$ python -q
>>> import numpy as np
>>> np.set_printoptions(suppress=True, linewidth=100)
>>> J = np.vander(np.arange(13) - 3, 4, increasing=True)
>>> J
array([[  1,  -3,   9, -27],
       [  1,  -2,   4,  -8],
       [  1,  -1,   1,  -1],
       [  1,   0,   0,   0],
       [  1,   1,   1,   1],
       [  1,   2,   4,   8],
       [  1,   3,   9,  27],
       [  1,   4,  16,  64],
       [  1,   5,  25, 125],
       [  1,   6,  36, 216],
       [  1,   7,  49, 343],
       [  1,   8,  64, 512],
       [  1,   9,  81, 729]])
>>> proj = J @ np.linalg.solve(J.T @ J, J.T)
>>> np.round(np.linalg.eigvalsh(proj), 1) + 0
array([0., 0., 0., 0., 0., 0., 0., 0., 0., 1., 1., 1., 1.])
>>> round(np.trace(proj), 1)
np.float64(4.0)
>>> mat = np.load("mat.npy")
>>> mat
array([[  0. ,   0.3,   0.7,  -0.6,  -1. ,  -0.4,   0.6,  -0.4,   0.3,  -0.2,  -1.7,   0.1,   1.2,
          0.8,   1.4],
       [ -1.1,   0.3,  -1.6,  -0.7,   0.2,   0.6,  -1.6,   0.1,  -1. ,   1. ,  -1.4,   0.3,  -0.2,
         -1.3,   1.2],
       [  0.7,  -0.9,  -0.1,  -0.4,  -1.4,   0.3,   1. ,   0.3,   0.8,  -0.1,   1. ,   0.2,  -0.2,
          1.2,  -0.1],
       [ -1.1,  -0.3,  -0.9,   0.7,  -1.8,  -0.5,  -0.4,  -0.6,   0.6,  -0.8,   1.4,  -1.3,  -2.2,
          0.7,  -0.8],
       [ -0.6,  -0.3,  -1.5,   0.5,  -1.5,   1.2,  -0.4,   0.9,   2.9,   0.5,   0.8,  -0.4,  -0.5,
          0.4,   0.3],
       [  0.3,   0.2,   2.4,  -2. ,   0.7,   1.4,  -1.4,  -0.2,   1.1,   0.1,   0.8,   1.2,  -1.6,
         -1. ,   1.2],
       [ -1.3,  -0.6,   0.2,  -0.6,   0. ,  -0.2,  -1. ,   0.3,  -0.3,  -0.4,   0.8,  -1.1,  -0.6,
         -0.8,   0.4],
       [  0.7,   1.7,   0.1,  -0.6,  -1.4,   0.1,  -1.5,   1.4,   1. ,  -0.6,  -0.3,   0.5,  -0.2,
          0.8,   0.1],
       [ -0.6,   0.4,  -0.5,  -0.4,  -0.5,   0.4,  -0.1,   0.3,   2.3,   1.6,   1.6,   0.3,  -1.5,
          0.3,   0.1],
       [ -0.5,  -0.5,   0.7,   0.8,   1.9,   0.6,   0.8,   1. ,   0.9,  -1.8,  -0.9,   1.9,   1.8,
         -0.3,   0.5],
       [ -0.2,   1.8,   0.7,   0.8,   1.6,   0.5,   2.6,  -2.9,   2.2,   1.1,  -0.1,  -1.7,   0.3,
         -1.1,  -0.3],
       [ -0.9,  -0.4,   0.3,   0. ,  -1.9,  -1. ,   0.8,  -0.3,  -0.3,  -0.5,   0.3,   2.3,  -0.5,
          0.4,  -0.4],
       [  0.6,   0.6,  -1.7,  -0.6,   2.4,   1. ,  -0.6,   1.1,   0.6,   0.4,   1.1,   1.9,   2.6,
         -1.5,   1.7],
       [  0.1,  -0.9,  -2.3,   2.1,   0.5,   0.7,   0.4,   2.1,  -1.3,   0.1,  -1.6,   0.6,  -0.5,
          0.6,  -1.3],
       [  0.6,  -0.8,  -0.5,   0. ,  -0.1,   0. ,   0.3,   0.8,   0.6,   0.4,  -0.3,  -1.2,   0.1,
         -0.5,   0.8],
       [  0.1,   1.6,  -0.8,   0.2,   1.4,  -0.3,   1.3,  -0.3,   2. ,   0.7,  -1.2,  -0.5,  -0.9,
         -0.2,   1.7],
       [  1.6,   1.2,   1.3,  -0.2,  -0.9,  -0.5,  -1.3,  -0.3,   0.7,   0.3,  -0.4,  -0.8,   0. ,
          0.4,  -1.8],
       [  0.2,  -1.4,   1.3,   0. ,  -0.7,   0.9,  -1.2,  -0.2,   0.4,   1. ,   0.7,   0.2,   1.2,
          0.5,   0. ],
       [ -0.1,   0.6,  -0.8,  -0.8,  -2.2,  -0.2,  -0.8,  -0.4,   0.5,   1. ,   0.9,  -0.8,   1.4,
          0.1,   0. ],
       [  8. ,   4. ,  12. ,  -6. ,  -6. , -18. , -20. , -18. , -12. ,  30. ,  -8. , -16. ,  -2. ,
         28. ,   8. ],
       [  1.9,  -0.7,   1.2,   0.4,   0.4,   0.2,   1.4,  -0.8,  -0.3,  -1.5,  -0.5,   0.2,  -0.9,
         -0.5,  -0.3],
       [  1.2,  -0.9,  -0.7,   0.4,   1.3,  -1.4,   0.4,  -0.4,  -0.9,   0.7,  -0.6,  -0.7,  -1.3,
         -0.3,  -0.9],
       [ -1. ,   0.2,   1.8,  -0.7,  -0.9,   0.3,  -0.5,  -1.1,   0.4,  -0.2,   0.5,   1.5,   2.7,
         -0.2,  -0.7],
       [  1. ,   0.1,   0. ,  -1.2,   0.4,  -0.6,   0.7,   1. ,   0.9,  -1.4,  -0.2,  -0.3,  -0.8,
          0.4,  -0.2],
       [  1. ,  -0.9,  -1.2,  -0.6,   0.3,   0.8,   0.7,  -1.3,   0.4,  -0.3,  -0.3,   1.2,  -1. ,
         -0.2,  -0.2],
       [ -0.7,   0.1,   0.5,   1.1,  -1.6,   1.3,  -1.9,  -0.3,  -1.3,   0. ,  -0.7,  -0.3,  -0.3,
         -0.5,  -0.4],
       [ -1.3,   0.4,   0.2,  -1. ,   0.3,   0.1,  -1.9,   0.2,  -1.2,  -0.6,   0.8,   1.3,   1.4,
         -0.1,   0.8],
       [  0.5,   0.8,   0.7,   0.1,  -0.3,   1.2,  -0.4,  -0.3,   1.7,  -0.1,  -0.8,   0.2,  -1.5,
         -0.4,   0.8],
       [ -0.5,   0.5,   1.1,  -0.6,   1.4,  -1.4,  -0.8,   0. ,  -0.4,  -0.4,  -0.2,   0.8,  -1.2,
         -1. ,   1.1],
       [ -0.8,   0.1,   0.5,  -0.4,  -0.5,   0.2,   1. ,   0.6,  -0.1,  -1.7,   0.2,   2.2,   0.7,
          0.4,   1.6],
       [ -1. ,   1.7,   0.3,   0.1,   0.1,  -0.2,   0. ,  -2.2,  -0.1,  -1.3,  -0.2,   0. ,   0.5,
         -0.9,   0.9],
       [  1. ,   0.3,   0.2,   0.2,  -0.8,  -2.1,  -0.1,  -1.1,   0.9,   0.4,   0.5,  -2. ,   0.7,
          0.8,  -0.5],
       [ -0.5,   0.8,   0.4,   0.3,   0.6,  -1.3,   1.5,  -0.8,   0. ,   0.8,  -1.3,   0.5,  -0.9,
          0.5,  -1.8],
       [  1.5,  -1.4,   0. ,  -1.4,  -0.4,   2. ,   1.1,  -0.8,  -0.7,   1.6,  -0.4,  -0.4,  -1. ,
          0.2,   0.7],
       [ -0.6,   0.5,   0.5,   1.1,  -1.3,  -0.4,  -0.7,  -0.3,   0.9,   0.2,  -0.9,   1. ,   1.7,
          0.4,  -1.4],
       [  0.6,   1. ,   0.6,   1.3,  -1.9,   1.2,  -0.5,  -0.7,   0.1,   0.6,   0.5,  -0.1,  -0.4,
          1. ,   0.1],
       [  0.3,  -1.5,   0.8,  -1.8,  -0.4,  -0.4,   0.6,   0. ,  -0.3,  -2.4,   1.5,  -0.4,   0.6,
         -0.3,   0.5],
       [ -0.2,  -1. ,   2. ,   0.9,   0.6,  -0.6,  -0.2,   0.2,   1.3,  -0.2,   2.1,   0.8,  -1. ,
          1.8,  -0.5],
       [  0.7,  -0.9,   0.3,   1.5,  -0.9,   0.3,   1.8,  -1.5,  -1.1,   0.3,  -0.5,  -1.5,  -1.6,
          1.5,   0. ],
       [  1. ,  -1.4,  -0.9,   0.7,   1.1,   0.2,   2.3,   2.2,   1.9,  -0.1,   1.3,  -1. ,  -0.4,
         -0.1,  -1.8],
       [  1.9,  -1.5,   0.2,  -0.5,  -1.6,  -0.7,  -1. ,  -1.3,   0.4,  -1.7,   0.5,   0.2,  -0.4,
         -1. ,   0.2],
       [ -1. ,  -0.1,  -1. ,   1.8,  -1.1,   0.3,   0.7,  -2. ,  -0.2,  -0.5,   2.2,  -1.1,   0.6,
          0.3,  -0.9],
       [  0.9,   0. ,  -1.2,  -0.8,   0.9,  -0.4,  -0.7,   2. ,   0. ,  -0.9,   1.1,  -0.1,  -0.6,
          1.4,  -1.8]])
>>> # row 19 dominates
>>> Xc = mat - mat.mean(axis=0)
>>> V = np.linalg.svd(Xc)[2][:1]
>>> other = Xc - Xc @ V.T @ V
>>> np.round((Xc @ V.T).std(axis=0), 1)
array([9.1])
>>> np.round(np.diag(V.T @ V), 1) + 0
array([0. , 0. , 0. , 0. , 0. , 0.1, 0.1, 0.1, 0. , 0.3, 0. , 0.1, 0. , 0.2, 0. ])
>>> Xc = (mat - mat.mean(axis=0)) / mat.std(axis=0)
>>> np.argwhere(np.abs(Xc) > 2)
array([[12, 12],
       [19,  0],
       [19,  1],
       [19,  2],
       [19,  3],
       [19,  4],
       [19,  5],
       [19,  6],
       [19,  7],
       [19,  8],
       [19,  9],
       [19, 10],
       [19, 11],
       [19, 13],
       [19, 14],
       [22, 12]])
>>> beta = np.linalg.lstsq(np.delete(Xc, 5, axis=1), Xc[:, 5])[0]
>>> round(1 - np.var(Xc[:, 5] - np.delete(Xc, 5, axis=1) @ beta), 1)
np.float64(0.9)
>>> np.abs(beta).argmax()
np.int64(12)
>>> proj = mat @ np.linalg.solve(mat.T @ mat, mat.T)
>>> np.round(proj @ mat[:, 1], 1) + 0
array([ 0.3,  0.3, -0.9, -0.3, -0.3,  0.2, -0.6,  1.7,  0.4, -0.5,  1.8, -0.4,  0.6, -0.9, -0.8,
        1.6,  1.2, -1.4,  0.6,  4. , -0.7, -0.9,  0.2,  0.1, -0.9,  0.1,  0.4,  0.8,  0.5,  0.1,
        1.7,  0.3,  0.8, -1.4,  0.5,  1. , -1.5, -1. , -0.9, -1.4, -1.5, -0.1,  0. ])
>>> np.round(np.diag(proj), 1)
array([0.3, 0.3, 0.2, 0.3, 0.4, 0.4, 0.2, 0.3, 0.3, 0.4, 0.5, 0.4, 0.6, 0.4, 0.2, 0.3, 0.3, 0.3,
       0.3, 1. , 0.2, 0.2, 0.3, 0.2, 0.5, 0.3, 0.2, 0.2, 0.3, 0.3, 0.3, 0.2, 0.3, 0.4, 0.3, 0.4,
       0.3, 0.5, 0.3, 0.3, 0.6, 0.4, 0.5])
>>> round(float(np.trace(proj)), 1)
15.0
>>> labels = mat[:, 9] > np.median(mat[:, 9])
>>> r0 = mat[labels].mean(axis=0) - mat[~labels].mean(axis=0)
>>> ((mat - mat.mean(axis=0)) @ r0 > 0).astype(int)
array([0, 0, 0, 0, 0, 0, 0, 0, 0, 0, 0, 0, 0, 0, 0, 0, 1, 0, 1, 1, 0, 0, 0, 0, 0, 0, 0, 0, 0, 0, 0,
       1, 0, 1, 0, 1, 0, 0, 1, 0, 0, 0, 0])
>>> labels.astype(int)
array([0, 1, 0, 0, 1, 1, 0, 0, 1, 0, 1, 0, 1, 1, 1, 1, 1, 1, 1, 1, 0, 1, 0, 0, 0, 1, 0, 0, 0, 0, 0,
       1, 1, 1, 1, 1, 0, 0, 1, 0, 0, 0, 0])
>>> round((((mat - mat.mean(axis=0)) @ r0 > 0) == labels).mean(), 1)
np.float64(0.7)
>>> F = np.load("sample6.npy")
>>> F
array([[1, 0, 0, 0, 0, 0, 0, 0, 0, 0, 0, 0, 0, 0, 0, 0],
       [2, 1, 0, 0, 0, 0, 0, 0, 0, 0, 0, 0, 0, 0, 0, 0],
       [0, 0, 0, 0, 0, 0, 0, 0, 0, 0, 0, 0, 0, 0, 0, 0],
       [2, 0, 1, 2, 0, 0, 0, 0, 0, 0, 0, 0, 0, 0, 0, 0],
       [0, 2, 1, 2, 0, 0, 0, 0, 0, 0, 0, 0, 0, 0, 0, 0],
       [2, 0, 2, 0, 1, 0, 0, 0, 0, 0, 0, 0, 0, 0, 0, 0],
       [2, 1, 2, 2, 0, 2, 1, 0, 0, 0, 0, 0, 0, 0, 0, 0],
       [1, 0, 1, 1, 1, 1, 0, 1, 0, 0, 0, 0, 0, 0, 0, 0],
       [0, 0, 2, 0, 0, 0, 0, 2, 0, 0, 0, 0, 0, 0, 0, 0],
       [2, 0, 1, 0, 2, 1, 1, 1, 0, 2, 0, 0, 0, 0, 0, 0],
       [1, 1, 2, 2, 2, 1, 2, 2, 2, 2, 2, 0, 0, 0, 0, 0],
       [0, 2, 1, 0, 0, 1, 0, 1, 1, 2, 1, 1, 0, 0, 0, 0],
       [0, 1, 0, 2, 1, 1, 2, 1, 0, 2, 0, 0, 0, 0, 0, 0],
       [1, 2, 0, 2, 2, 0, 2, 2, 0, 0, 0, 2, 2, 0, 0, 0],
       [1, 0, 1, 0, 0, 1, 1, 1, 1, 2, 0, 1, 0, 0, 0, 0],
       [2, 1, 2, 2, 0, 2, 2, 1, 0, 1, 2, 2, 1, 1, 2, 1]])
>>> # looks like rank 14
>>> r = np.linalg.matrix_rank(F)
>>> r
np.int64(14)
>>> N = np.linalg.svd(F)[2][r:].T
>>> [int(np.linalg.matrix_rank(F[:, :j + 1])) for j in range(16)]
[1, 2, 3, 4, 5, 6, 7, 8, 9, 10, 11, 12, 13, 14, 14, 14]
>>> np.linalg.matrix_rank(F.T @ F), np.linalg.matrix_rank(F @ F.T)
(np.int64(14), np.int64(14))
>>> np.allclose(F @ N, 0)
True
>>> round(float(np.linalg.norm(J, 1)), 1), np.round(np.linalg.norm(J, np.inf), 1)
(2061.0, np.float64(820.0))
>>> round(np.linalg.norm(J, 2), 1)
np.float64(997.1)
>>> np.round(np.linalg.norm(J[1], 1), 1), round(float(np.linalg.norm(J[1], np.inf)), 1)
(np.float64(15.0), 8.0)
>>> np.linalg.norm(J, axis=1).argmax()
np.int64(12)
>>> round(np.linalg.norm(J[1] - J[11]), 1)
np.float64(523.5)
>>> np.round(np.linalg.norm(J, "nuc"), 1)
np.float64(1030.1)
>>> np.round(np.linalg.norm(J, axis=1), 1)
array([ 28.6,   9.2,   2. ,   1. ,   2. ,   9.2,  28.6,  66.1, 127.6, 219.1, 346.6, 516. , 733.5])
>>> other = np.array([[-2, -3, -1, 3, 1, 2, -3, -3, 2, 0, -3],
...     [-3, -1, 2, 1, -1, 1, -1, -3, -1, 0, -2],
...     [2, 1, 3, -3, -1, -2, 3, -2, 0, 0, 0],
...     [0, 0, 2, 2, 3, 0, -3, -3, 3, -1, 2],
...     [3, 1, 3, 0, -2, 0, -3, 3, -1, 3, -3],
...     [0, 1, 3, 1, -1, 1, -1, 1, 0, -2, -2],
...     [3, 2, 2, -3, 0, -3, 0, -2, -1, -2, -1],
...     [2, 3, 2, -3, -1, 0, -2, 0, -1, -2, 0],
...     [-1, 3, -1, 0, 1, -2, 3, 2, -3, -2, 1],
...     [-1, 0, -3, -3, -1, -1, -3, 2, 3, -3, 3],
...     [-2, -2, -1, 0, -1, -3, -1, 3, -1, -3, 1]])
>>> A = other + other.T
>>> A
array([[-4, -6,  1,  3,  4,  2,  0, -1,  1, -1, -5],
       [-6, -2,  3,  1,  0,  2,  1,  0,  2,  0, -4],
       [ 1,  3,  6, -1,  2,  1,  5,  0, -1, -3, -1],
       [ 3,  1, -1,  4,  3,  1, -6, -6,  3, -4,  2],
       [ 4,  0,  2,  3, -4, -1, -3,  2,  0,  2, -4],
       [ 2,  2,  1,  1, -1,  2, -4,  1, -2, -3, -5],
       [ 0,  1,  5, -6, -3, -4,  0, -4,  2, -5, -2],
       [-1,  0,  0, -6,  2,  1, -4,  0,  1,  0,  3],
       [ 1,  2, -1,  3,  0, -2,  2,  1, -6,  1,  0],
       [-1,  0, -3, -4,  2, -3, -5,  0,  1, -6,  0],
       [-5, -4, -1,  2, -4, -5, -2,  3,  0,  0,  2]])
>>> # equal to its transpose
>>> r0, r1 = A[7], A[4]
>>> r0 @ r1
np.int64(-31)
>>> r0 @ r0
np.int64(68)
>>> pr = (r0 @ r1) / (r0 @ r0) * r0
>>> round(np.linalg.norm(r0 + r1) ** 2 + np.linalg.norm(r0 - r1) ** 2, 1)
np.float64(294.0)
>>> np.linalg.matrix_rank(np.outer(r0, r1))
np.int64(1)
>>> other = np.array([[2, -2, -2], [-3, 0, 3], [0, -3, -3]])
>>> basis = np.array([[2, -1, 0, 0, -2],
...     [1, -3, -2, 0, 0],
...     [-1, 3, 0, 1, 2],
...     [-2, -1, -2, -2, 3],
...     [-1, -2, -3, 2, 2]])
>>> data = np.block([[other, np.array([[1, 1, 2, 0, 1], [0, 1, 0, 1, 2], [1, 0, 1, 0, 1]])], [np.zeros((5, 3)), basis]])
>>> data
array([[ 2., -2., -2.,  1.,  1.,  2.,  0.,  1.],
       [-3.,  0.,  3.,  0.,  1.,  0.,  1.,  2.],
       [ 0., -3., -3.,  1.,  0.,  1.,  0.,  1.],
       [ 0.,  0.,  0.,  2., -1.,  0.,  0., -2.],
       [ 0.,  0.,  0.,  1., -3., -2.,  0.,  0.],
       [ 0.,  0.,  0., -1.,  3.,  0.,  1.,  2.],
       [ 0.,  0.,  0., -2., -1., -2., -2.,  3.],
       [ 0.,  0.,  0., -1., -2., -3.,  2.,  2.]])
>>> vec = np.array([0, 1, -1, -2, 0, 1, 2, -2])
>>> y = data @ vec
>>> beta, lr = np.zeros(8), 1 / np.linalg.norm(data, 2) ** 2
>>> for i in range(40):
...     beta -= lr * data.T @ (data @ beta - y)
...     if i % 10 == 0: print(i, round(np.linalg.norm(data @ beta - y), 1))
... 
0 7.0
10 2.6
20 1.8
30 1.3
>>> np.round(np.linalg.cond(data), 1)
np.float64(61.0)
>>> beta.round(1)
array([ 0.3,  0.8, -0.8, -1.4,  0.5,  0.4,  1.7, -2. ])
